$ ipython --no-banner

In [1]: import numpy as np

In [2]: import numpy.linalg as la

In [3]: np.set_printoptions(precision=2, suppress=True, linewidth=140)

In [4]: A2 = np.array([[2, -3], [0, 1], [-1, -3], [0, -1]])

In [5]: Z = np.array([[-6, -1, 4, 6], [-5, 1, -7, 2]])

In [6]: K = A2 @ Z

In [7]: K
Out[7]: 
array([[  3,  -5,  29,   6],
       [ -5,   1,  -7,   2],
       [ 21,  -2,  17, -12],
       [  5,  -1,   7,  -2]])

In [8]: left, s, Vt = la.svd(K)

In [9]: evecs = Vt[:(s > 1e-8).sum()]

In [10]: rng = np.random.default_rng(78)

In [11]: vec = K[2] + -2 * K[0] + rng.integers(2) * np.eye(4)[0]

In [12]: vec
Out[12]: array([ 16.,   8., -41., -24.])

In [13]: np.diag(evecs.T @ evecs)
Out[13]: array([0.63, 0.03, 0.93, 0.42])

In [14]: round(la.norm(vec - evecs.T @ evecs @ vec), 2)
Out[14]: np.float64(0.61)

In [15]: A2 = K / la.norm(K, axis=1, keepdims=True)

In [16]: cov = A2 @ A2.T

In [17]: np.argwhere(np.triu(np.abs(cov) > 0.95, 1))
Out[17]: array([[1, 3]])

In [18]: (np.abs(cov) > 0.9).astype(int)
Out[18]: 
array([[1, 0, 0, 0],
       [0, 1, 1, 1],
       [0, 1, 1, 1],
       [0, 1, 1, 1]])

In [19]: left, s, Vt = la.svd(K)

In [20]: np.argmax(s[:-1] / (s[1:] + 1e-6)) + 1
Out[20]: np.int64(2)

In [21]: s.round(2) + 0
Out[21]: array([39.27, 20.12,  0.  ,  0.  ])

In [22]: A2 = left[:, :2] @ np.diag(s[:2]) @ Vt[:2]

In [23]: la.matrix_rank(K, rtol=0.05)
Out[23]: np.int64(2)

In [24]: round(np.abs(K - A2).max(), 2)
Out[24]: np.float64(0.0)

In [25]: A2
Out[25]: 
array([[  3.,  -5.,  29.,   6.],
       [ -5.,   1.,  -7.,   2.],
       [ 21.,  -2.,  17., -12.],
       [  5.,  -1.,   7.,  -2.]])
